$ python -q
>>> import numpy as np
>>> import numpy.linalg as la
>>> np.set_printoptions(precision=2, suppress=True, linewidth=200)
>>> def rd(a):
...     return np.round(a, 2) + 0
... 
>>> W0 = np.maximum(np.array([[-1],
...     [2],
...     [0],
...     [2],
...     [-1],
...     [0],
...     [-1],
...     [2],
...     [2],
...     [-1],
...     [-2],
...     [-1],
...     [2],
...     [2],
...     [-1]]) @ np.array([[-8, 0, 9]]) + np.array([1, 2, 0]), 0)
>>> W0
array([[ 9,  2,  0],
       [ 0,  2, 18],
       [ 1,  2,  0],
       [ 0,  2, 18],
       [ 9,  2,  0],
       [ 1,  2,  0],
       [ 9,  2,  0],
       [ 0,  2, 18],
       [ 0,  2, 18],
       [ 9,  2,  0],
       [17,  2,  0],
       [ 9,  2,  0],
       [ 0,  2, 18],
       [ 0,  2, 18],
       [ 9,  2,  0]])
>>> # row 3 repeats row 1
>>> rng = np.random.default_rng(52)
>>> z = rng.permutation(3)
>>> Y = W0[:, z] * rng.choice([-1, 1], 3)
>>> Y
array([[ 0, -2,  9],
       [18, -2,  0],
       [ 0, -2,  1],
       [18, -2,  0],
       [ 0, -2,  9],
       [ 0, -2,  1],
       [ 0, -2,  9],
       [18, -2,  0],
       [18, -2,  0],
       [ 0, -2,  9],
       [ 0, -2, 17],
       [ 0, -2,  9],
       [18, -2,  0],
       [18, -2,  0],
       [ 0, -2,  9]])
>>> Uu, _, Vh = la.svd(W0.T @ Y)
>>> z
array([2, 1, 0])
>>> rd(Uu @ Vh)
array([[ 0.,  0.,  1.],
       [ 0., -1.,  0.],
       [ 1.,  0.,  0.]])
>>> Y = np.c_[W0[:, :2] @ np.array([[0, 0], [0, 2]]), np.array([0, -7, 5, -9, 0, -5, 5, -6, 4, -7, -8, 1, -2, 7, 3])]
>>> Y
array([[ 0,  4,  0],
       [ 0,  4, -7],
       [ 0,  4,  5],
       [ 0,  4, -9],
       [ 0,  4,  0],
       [ 0,  4, -5],
       [ 0,  4,  5],
       [ 0,  4, -6],
       [ 0,  4,  4],
       [ 0,  4, -7],
       [ 0,  4, -8],
       [ 0,  4,  1],
       [ 0,  4, -2],
       [ 0,  4,  7],
       [ 0,  4,  3]])
>>> rd(la.lstsq(W0, Y[:, 0])[0])
array([0., 0., 0.])
>>> la.matrix_rank(np.c_[W0, Y])
np.int64(4)
>>> la.matrix_rank(Y)
np.int64(2)
>>> rd(la.norm(la.qr(W0)[0].T @ Y, axis=0) ** 2 / ((Y ** 2).sum(axis=0) + 1e-12))
array([0.  , 1.  , 0.13])
>>> rd(la.norm(Y - W0 @ la.lstsq(W0, Y)[0], axis=0))
array([ 0.  ,  0.  , 19.36])
